$ python3 -q
>>> import numpy as np
>>> import numpy.linalg as la
>>> np.set_printoptions(precision=2, suppress=True, linewidth=200)
>>> rng = np.random.default_rng(1)
>>> idx = rng.integers(0, 2, 4)
>>> M = (idx[:, None] == idx) * 5 + np.eye(4)
>>> M
array([[6., 0., 0., 0.],
       [0., 6., 5., 5.],
       [0., 5., 6., 5.],
       [0., 5., 5., 6.]])
>>> idx = rng.permutation(4)
>>> Y = M[:, idx] * rng.choice([-1, 1], 4)
>>> print(Y)
[[ 0. -6. -0.  0.]
 [ 5. -0. -5.  6.]
 [ 5. -0. -6.  5.]
 [ 6. -0. -5.  5.]]
>>> U, _, vt = la.svd(M.T @ Y)
>>> print(np.round(la.lstsq(M, Y)[0], 2) + 0)
[[ 0. -1.  0.  0.]
 [ 0.  0.  0.  1.]
 [ 0.  0. -1.  0.]
 [ 1.  0.  0.  0.]]
>>> A = np.array([[-1.2, -0.1, 0.3, 1.0, -2.5, -1.1, 0.9, -0.7],
...     [0.4, -0.9, -0.1, -0.7, -1.6, -2.2, -1.2, -0.6],
...     [-0.7, -0.8, -1.0, 0.2, 0.4, -1.4, 0.8, 1.4],
...     [-1.7, -1.0, 0.3, -0.7, -2.0, 0.1, 0.1, -1.3],
...     [-1.2, 0.1, 0.3, 0.7, -0.3, 1.5, -0.6, -1.2],
...     [-0.1, 0.5, -1.0, -1.4, -0.2, -0.4, 0.5, -0.7]])
>>> A[3] = A[5] + 0.3 * rng.normal(size=8)
>>> A
array([[-1.2 , -0.1 ,  0.3 ,  1.  , -2.5 , -1.1 ,  0.9 , -0.7 ],
       [ 0.4 , -0.9 , -0.1 , -0.7 , -1.6 , -2.2 , -1.2 , -0.6 ],
       [-0.7 , -0.8 , -1.  ,  0.2 ,  0.4 , -1.4 ,  0.8 ,  1.4 ],
       [-0.26,  0.67, -0.89, -1.31, -0.19, -0.24,  0.28, -0.75],
       [-1.2 ,  0.1 ,  0.3 ,  0.7 , -0.3 ,  1.5 , -0.6 , -1.2 ],
       [-0.1 ,  0.5 , -1.  , -1.4 , -0.2 , -0.4 ,  0.5 , -0.7 ]])
>>> U, s = la.svd(A)
Traceback (most recent call last):
  File "<python-input-15>", line 1, in <module>
    U, s = la.svd(A)
    ^^^^
ValueError: too many values to unpack (expected 2)
>>> U, s, vt = la.svd(A, full_matrices=False)
>>> print(np.abs(U[:, 0]).round(6).argmax())
1
>>> np.round(vt @ vt.T, 2) + 0
array([[1., 0., 0., 0., 0., 0.],
       [0., 1., 0., 0., 0., 0.],
       [0., 0., 1., 0., 0., 0.],
       [0., 0., 0., 1., 0., 0.],
       [0., 0., 0., 0., 1., 0.],
       [0., 0., 0., 0., 0., 1.]])
>>> U.shape, s.shape, vt.shape
((6, 6), (6,), (6, 8))
>>> print(np.abs(vt[0]))
[0.12 0.18 0.1  0.08 0.64 0.71 0.03 0.14]
>>> print(np.round(np.sqrt((s ** 2).sum()), 2), np.round(la.norm(A), 2))
6.55 6.55
>>> G = A.T @ A
>>> np.diag(G)
array([ 3.61,  2.17,  2.98,  5.7 ,  9.14, 10.48,  3.58,  5.3 ])
>>> la.svd(A, compute_uv=False) ** 2
array([16.43, 11.13,  8.08,  5.66,  1.63,  0.03])
>>> la.matrix_rank(G)
np.int64(6)
>>> A.mean(axis=0)
array([-0.51, -0.09, -0.4 , -0.25, -0.73, -0.64,  0.11, -0.42])
>>> np.unravel_index(np.abs(A).argmax(), A.shape)
(np.int64(0), np.int64(4))
>>> np.abs(A).max()
np.float64(2.5)
>>> la.svd(A, compute_uv=False)
array([4.05, 3.34, 2.84, 2.38, 1.28, 0.16])
>>> A - A[0]
array([[ 0.  ,  0.  ,  0.  ,  0.  ,  0.  ,  0.  ,  0.  ,  0.  ],
       [ 1.6 , -0.8 , -0.4 , -1.7 ,  0.9 , -1.1 , -2.1 ,  0.1 ],
       [ 0.5 , -0.7 , -1.3 , -0.8 ,  2.9 , -0.3 , -0.1 ,  2.1 ],
       [ 0.94,  0.77, -1.19, -2.31,  2.31,  0.86, -0.62, -0.05],
       [ 0.  ,  0.2 ,  0.  , -0.3 ,  2.2 ,  2.6 , -1.5 , -0.5 ],
       [ 1.1 ,  0.6 , -1.3 , -2.4 ,  2.3 ,  0.7 , -0.4 ,  0.  ]])
>>> A[:, 8]
Traceback (most recent call last):
  File "<python-input-31>", line 1, in <module>
    A[:, 8]
    ~^^^^^^
IndexError: index 8 is out of bounds for axis 1 with size 8
>>> print(A.sum(axis=1))
[-3.4  -6.9  -1.1  -2.69 -0.7  -2.8 ]
>>> A[6]
Traceback (most recent call last):
  File "<python-input-33>", line 1, in <module>
    A[6]
    ~^^^
IndexError: index 6 is out of bounds for axis 0 with size 6
>>> la.matrix_rank(A)
np.int64(6)
>>> np.count_nonzero(A)
np.int64(48)
>>> Y = A / la.norm(A, axis=1, keepdims=True)
>>> G = Y @ Y.T
>>> round(np.degrees(np.arccos(np.clip(G[4, 1], -1, 1))), 2)
np.float64(107.72)
>>> (G - 2 * np.eye(6)).round(6).argmax(axis=1)
array([1, 0, 0, 5, 0, 3])
>>> K = np.load("data.npy")
>>> print(K)
[[3 1 4 3 5 2 1 1 5 1 5 2]
 [1 3 1 4 3 5 2 1 1 5 1 5]
 [4 1 3 1 4 3 5 2 1 1 5 1]
 [3 4 1 3 1 4 3 5 2 1 1 5]
 [5 3 4 1 3 1 4 3 5 2 1 1]
 [2 5 3 4 1 3 1 4 3 5 2 1]
 [1 2 5 3 4 1 3 1 4 3 5 2]
 [1 1 2 5 3 4 1 3 1 4 3 5]
 [5 1 1 2 5 3 4 1 3 1 4 3]
 [1 5 1 1 2 5 3 4 1 3 1 4]
 [5 1 5 1 1 2 5 3 4 1 3 1]
 [2 5 1 5 1 1 2 5 3 4 1 3]]
>>> try:
...     la.cholesky(K)
... except la.LinAlgError as e:
...     print(e)
... 
Matrix is not positive definite
>>> np.round(la.eigvalsh(K).min(), 2)
np.float64(-8.3)
>>> print(np.all(la.eigvalsh(K) > 0))
False
>>> Q, r_ = la.qr(K)
>>> np.abs(np.diag(r_))
array([11.  ,  8.46,  5.86,  5.85,  5.12,  4.89,  3.06,  2.47,  1.8 ,  2.16,  2.12,  0.24])
>>> np.round(Q.T @ Q, 2) + 0
array([[1., 0., 0., 0., 0., 0., 0., 0., 0., 0., 0., 0.],
       [0., 1., 0., 0., 0., 0., 0., 0., 0., 0., 0., 0.],
       [0., 0., 1., 0., 0., 0., 0., 0., 0., 0., 0., 0.],
       [0., 0., 0., 1., 0., 0., 0., 0., 0., 0., 0., 0.],
       [0., 0., 0., 0., 1., 0., 0., 0., 0., 0., 0., 0.],
       [0., 0., 0., 0., 0., 1., 0., 0., 0., 0., 0., 0.],
       [0., 0., 0., 0., 0., 0., 1., 0., 0., 0., 0., 0.],
       [0., 0., 0., 0., 0., 0., 0., 1., 0., 0., 0., 0.],
       [0., 0., 0., 0., 0., 0., 0., 0., 1., 0., 0., 0.],
       [0., 0., 0., 0., 0., 0., 0., 0., 0., 1., 0., 0.],
       [0., 0., 0., 0., 0., 0., 0., 0., 0., 0., 1., 0.],
       [0., 0., 0., 0., 0., 0., 0., 0., 0., 0., 0., 1.]])
>>> print(np.count_nonzero(K))
144
>>> print(K.mean(axis=0))
[2.75 2.67 2.58 2.75 2.75 2.83 2.83 2.75 2.75 2.58 2.67 2.75]
>>> la.matrix_rank(K)
np.int64(12)
>>> r0 = np.array([3, 2, 0, 0, 2, 3, 0, 2, 0, 3, 3, 1])
>>> Y = K + np.outer(r0, np.eye(12)[0])
>>> la.matrix_rank(Y - K)
np.int64(1)
>>> Y
array([[6., 1., 4., 3., 5., 2., 1., 1., 5., 1., 5., 2.],
       [3., 3., 1., 4., 3., 5., 2., 1., 1., 5., 1., 5.],
       [4., 1., 3., 1., 4., 3., 5., 2., 1., 1., 5., 1.],
       [3., 4., 1., 3., 1., 4., 3., 5., 2., 1., 1., 5.],
       [7., 3., 4., 1., 3., 1., 4., 3., 5., 2., 1., 1.],
       [5., 5., 3., 4., 1., 3., 1., 4., 3., 5., 2., 1.],
       [1., 2., 5., 3., 4., 1., 3., 1., 4., 3., 5., 2.],
       [3., 1., 2., 5., 3., 4., 1., 3., 1., 4., 3., 5.],
       [5., 1., 1., 2., 5., 3., 4., 1., 3., 1., 4., 3.],
       [4., 5., 1., 1., 2., 5., 3., 4., 1., 3., 1., 4.],
       [8., 1., 5., 1., 1., 2., 5., 3., 4., 1., 3., 1.],
       [3., 5., 1., 5., 1., 1., 2., 5., 3., 4., 1., 3.]])
>>> la.matrix_rank(la.inv(Y) - la.inv(K), tol=1e-8)
np.int64(1)
>>> arr = np.loadtxt("x.csv", delimiter=",")
>>> arr
array([[-0.5 , -0.34, -0.4 ,  0.17, -0.47,  0.07, -0.09,  0.46],
       [ 0.38, -0.45, -0.33,  0.13,  0.47,  0.26, -0.47,  0.09],
       [-0.53,  0.1 , -0.25,  0.35,  0.21, -0.1 , -0.22, -0.65],
       [-0.09, -0.36,  0.39, -0.31, -0.14, -0.54, -0.55, -0.08],
       [ 0.29, -0.29,  0.06,  0.67, -0.04, -0.52,  0.33,  0.01],
       [-0.29, -0.61,  0.08, -0.32,  0.33,  0.09,  0.54, -0.15],
       [ 0.03, -0.24,  0.54,  0.34, -0.34,  0.59, -0.1 , -0.26],
       [-0.38,  0.17,  0.46,  0.28,  0.52,  0.01, -0.1 ,  0.51]])
>>> la.svd(arr, compute_uv=False)
array([1., 1., 1., 1., 1., 1., 1., 1.])
>>> np.round(arr @ arr.T, 2) + 0
array([[1., 0., 0., 0., 0., 0., 0., 0.],
       [0., 1., 0., 0., 0., 0., 0., 0.],
       [0., 0., 1., 0., 0., 0., 0., 0.],
       [0., 0., 0., 1., 0., 0., 0., 0.],
       [0., 0., 0., 0., 1., 0., 0., 0.],
       [0., 0., 0., 0., 0., 1., 0., 0.],
       [0., 0., 0., 0., 0., 0., 1., 0.],
       [0., 0., 0., 0., 0., 0., 0., 1.]])
>>> np.round(arr.T @ arr, 2) + 0
array([[1., 0., 0., 0., 0., 0., 0., 0.],
       [0., 1., 0., 0., 0., 0., 0., 0.],
       [0., 0., 1., 0., 0., 0., 0., 0.],
       [0., 0., 0., 1., 0., 0., 0., 0.],
       [0., 0., 0., 0., 1., 0., 0., 0.],
       [0., 0., 0., 0., 0., 1., 0., 0.],
       [0., 0., 0., 0., 0., 0., 1., 0.],
       [0., 0., 0., 0., 0., 0., 0., 1.]])
>>> la.pinv(arr)
array([[-0.5 ,  0.38, -0.53, -0.09,  0.29, -0.29,  0.03, -0.38],
       [-0.34, -0.45,  0.1 , -0.36, -0.29, -0.61, -0.24,  0.17],
       [-0.4 , -0.33, -0.25,  0.39,  0.06,  0.08,  0.54,  0.46],
       [ 0.17,  0.13,  0.35, -0.31,  0.67, -0.32,  0.34,  0.28],
       [-0.47,  0.47,  0.21, -0.14, -0.04,  0.33, -0.34,  0.52],
       [ 0.07,  0.26, -0.1 , -0.54, -0.52,  0.09,  0.59,  0.01],
       [-0.09, -0.47, -0.22, -0.55,  0.33,  0.54, -0.1 , -0.1 ],
       [ 0.46,  0.09, -0.65, -0.08,  0.01, -0.15, -0.26,  0.51]])
>>> Y = arr / la.norm(arr, axis=1, keepdims=True)
>>> G = Y @ Y.T
>>> G.round(2) + 0
array([[1., 0., 0., 0., 0., 0., 0., 0.],
       [0., 1., 0., 0., 0., 0., 0., 0.],
       [0., 0., 1., 0., 0., 0., 0., 0.],
       [0., 0., 0., 1., 0., 0., 0., 0.],
       [0., 0., 0., 0., 1., 0., 0., 0.],
       [0., 0., 0., 0., 0., 1., 0., 0.],
       [0., 0., 0., 0., 0., 0., 1., 0.],
       [0., 0., 0., 0., 0., 0., 0., 1.]])
>>> (G - 2 * np.eye(8)).round(6).argmax(axis=1)
array([1, 0, 0, 0, 0, 0, 0, 0])
>>> print(G[4].round(2) + 0)
[0. 0. 0. 0. 1. 0. 0. 0.]
>>> np.argwhere(np.triu(np.abs(G) > 0.95, 1))
array([], shape=(0, 2), dtype=int64)
>>> W = np.array([[6, 9], [1, 2], [5, 1], [1, 6], [2, 0], [9, 1], [5, 5], [4, 0]])
>>> b = np.array([-2, 5])
>>> H = np.maximum(arr @ W + b, 0)
>>> (H > 0).astype(int)
array([[0, 1],
       [0, 1],
       [0, 1],
       [0, 0],
       [0, 1],
       [0, 1],
       [1, 1],
       [1, 1]])
>>> la.matrix_rank(H)
np.int64(2)
>>> C = np.array([[-1, 0, 1], [1, -2, 0]])
>>> (H @ C).round(6).argmax(axis=1)
array([0, 0, 0, 0, 0, 0, 2, 0])
>>> print(W @ C)
[[  3 -18   6]
 [  1  -4   1]
 [ -4  -2   5]
 [  5 -12   1]
 [ -2   0   2]
 [ -8  -2   9]
 [  0 -10   5]
 [ -4   0   4]]
>>> m1 = np.loadtxt("layer17.csv", delimiter=",")
>>> m1
array([[ 0.,  0.,  0.,  0.,  6.,  0.,  1.,  0., 10.,  6.],
       [ 4.,  0.,  3.,  5.,  2.,  1.,  1.,  0.,  0.,  2.],
       [ 0.,  0.,  0.,  0.,  6.,  0.,  1.,  0., 10.,  6.],
       [ 0.,  0.,  0.,  0.,  6.,  0.,  1.,  0., 10.,  6.],
       [ 4.,  0.,  3.,  5.,  2.,  1.,  1.,  0.,  0.,  2.],
       [ 0.,  0.,  1.,  0.,  4.,  0.,  1.,  0.,  5.,  4.],
       [ 4.,  0.,  3.,  5.,  2.,  1.,  1.,  0.,  0.,  2.],
       [ 0.,  0.,  1.,  0.,  4.,  0.,  1.,  0.,  5.,  4.],
       [ 0.,  0.,  0.,  0.,  8.,  0.,  1.,  0., 15.,  8.],
       [ 0.,  0.,  0.,  0.,  8.,  0.,  1.,  0., 15.,  8.],
       [ 0.,  0.,  0.,  0.,  8.,  0.,  1.,  0., 15.,  8.],
       [ 0.,  0.,  1.,  0.,  4.,  0.,  1.,  0.,  5.,  4.],
       [ 0.,  0.,  0.,  0.,  6.,  0.,  1.,  0., 10.,  6.],
       [ 0.,  0.,  1.,  0.,  4.,  0.,  1.,  0.,  5.,  4.],
       [ 0.,  0.,  0.,  0.,  8.,  0.,  1.,  0., 15.,  8.],
       [ 0.,  0.,  0.,  0.,  8.,  0.,  1.,  0., 15.,  8.],
       [ 0.,  0.,  0.,  0.,  6.,  0.,  1.,  0., 10.,  6.],
       [ 0.,  0.,  0.,  0.,  8.,  0.,  1.,  0., 15.,  8.],
       [ 0.,  0.,  0.,  0.,  6.,  0.,  1.,  0., 10.,  6.],
       [ 0.,  0.,  0.,  0.,  8.,  0.,  1.,  0., 15.,  8.],
       [ 0.,  0.,  1.,  0.,  4.,  0.,  1.,  0.,  5.,  4.],
       [ 0.,  0.,  0.,  0.,  6.,  0.,  1.,  0., 10.,  6.],
       [ 0.,  0.,  0.,  0.,  6.,  0.,  1.,  0., 10.,  6.],
       [ 4.,  0.,  3.,  5.,  2.,  1.,  1.,  0.,  0.,  2.],
       [ 4.,  0.,  3.,  5.,  2.,  1.,  1.,  0.,  0.,  2.],
       [ 0.,  0.,  1.,  0.,  4.,  0.,  1.,  0.,  5.,  4.],
       [ 4.,  0.,  3.,  5.,  2.,  1.,  1.,  0.,  0.,  2.],
       [ 0.,  0.,  0.,  0.,  6.,  0.,  1.,  0., 10.,  6.],
       [ 4.,  0.,  3.,  5.,  2.,  1.,  1.,  0.,  0.,  2.],
       [ 0.,  0.,  0.,  0.,  6.,  0.,  1.,  0., 10.,  6.],
       [ 0.,  0.,  0.,  0.,  8.,  0.,  1.,  0., 15.,  8.],
       [ 0.,  0.,  1.,  0.,  4.,  0.,  1.,  0.,  5.,  4.],
       [ 4.,  0.,  3.,  5.,  2.,  1.,  1.,  0.,  0.,  2.],
       [ 0.,  0.,  0.,  0.,  6.,  0.,  1.,  0., 10.,  6.],
       [ 0.,  0.,  0.,  0.,  6.,  0.,  1.,  0., 10.,  6.],
       [ 0.,  0.,  0.,  0.,  6.,  0.,  1.,  0., 10.,  6.],
       [ 0.,  0.,  1.,  0.,  4.,  0.,  1.,  0.,  5.,  4.],
       [ 0.,  0.,  1.,  0.,  4.,  0.,  1.,  0.,  5.,  4.]])
>>> m1 @ m1
Traceback (most recent call last):
  File "<python-input-78>", line 1, in <module>
    m1 @ m1
    ~~~^~~~
ValueError: matmul: Input operand 1 has a mismatch in its core dimension 0, with gufunc signature (n?,k),(k,m?)->(n?,m?) (size 38 is different from 10)
>>> G = m1.T @ m1
>>> np.allclose(G, G.T)
True
>>> np.round(la.eigvalsh(G)[::-1], 2) + 0
array([5613.87,  455.27,   21.53,    1.33,    0.  ,    0.  ,    0.  ,    0.  ,    0.  ,    0.  ])
>>> print(np.diag(G))
[ 128.    0.   81.  200. 1156.    8.   38.    0. 3325. 1156.]
>>> G
array([[ 128.,    0.,   96.,  160.,   64.,   32.,   32.,    0.,    0.,   64.],
       [   0.,    0.,    0.,    0.,    0.,    0.,    0.,    0.,    0.,    0.],
       [  96.,    0.,   81.,  120.,   84.,   24.,   33.,    0.,   45.,   84.],
       [ 160.,    0.,  120.,  200.,   80.,   40.,   40.,    0.,    0.,   80.],
       [  64.,    0.,   84.,   80., 1156.,   16.,  194.,    0., 1920., 1156.],
       [  32.,    0.,   24.,   40.,   16.,    8.,    8.,    0.,    0.,   16.],
       [  32.,    0.,   33.,   40.,  194.,    8.,   38.,    0.,  295.,  194.],
       [   0.,    0.,    0.,    0.,    0.,    0.,    0.,    0.,    0.,    0.],
       [   0.,    0.,   45.,    0., 1920.,    0.,  295.,    0., 3325., 1920.],
       [  64.,    0.,   84.,   80., 1156.,   16.,  194.,    0., 1920., 1156.]])
>>> np.round(la.svd(m1, compute_uv=False) ** 2, 2) + 0
array([5613.87,  455.27,   21.53,    1.33,    0.  ,    0.  ,    0.  ,    0.  ,    0.  ,    0.  ])
>>> np.trace(G), (m1 ** 2).sum()
(np.float64(6092.0), np.float64(6092.0))
>>> (m1 @ m1.T).shape
(38, 38)
>>> data = np.load("test7.npy")
>>> data
array([[ 0,  0,  0,  1,  0,  0,  1],
       [ 2,  2,  0,  1,  0,  0,  0],
       [ 2,  1,  0,  1,  0,  0,  2],
       [ 1,  1, -2,  2,  1,  1,  1]])
>>> data.sum(axis=0)
array([ 5,  4, -2,  5,  1,  1,  4])
>>> print(np.count_nonzero(data))
16
>>> data.sum(axis=1)
array([2, 5, 6, 5])
>>> print(np.abs(data).max())
2
>>> np.unravel_index(np.abs(data).argmax(), data.shape)
(np.int64(1), np.int64(0))
>>> data.shape
(4, 7)
>>> print(la.matrix_rank(data))
4
>>> la.svd(data, compute_uv=False)
array([4.99, 2.35, 1.77, 0.68])
>>> round(la.norm(data), 2)
np.float64(5.83)
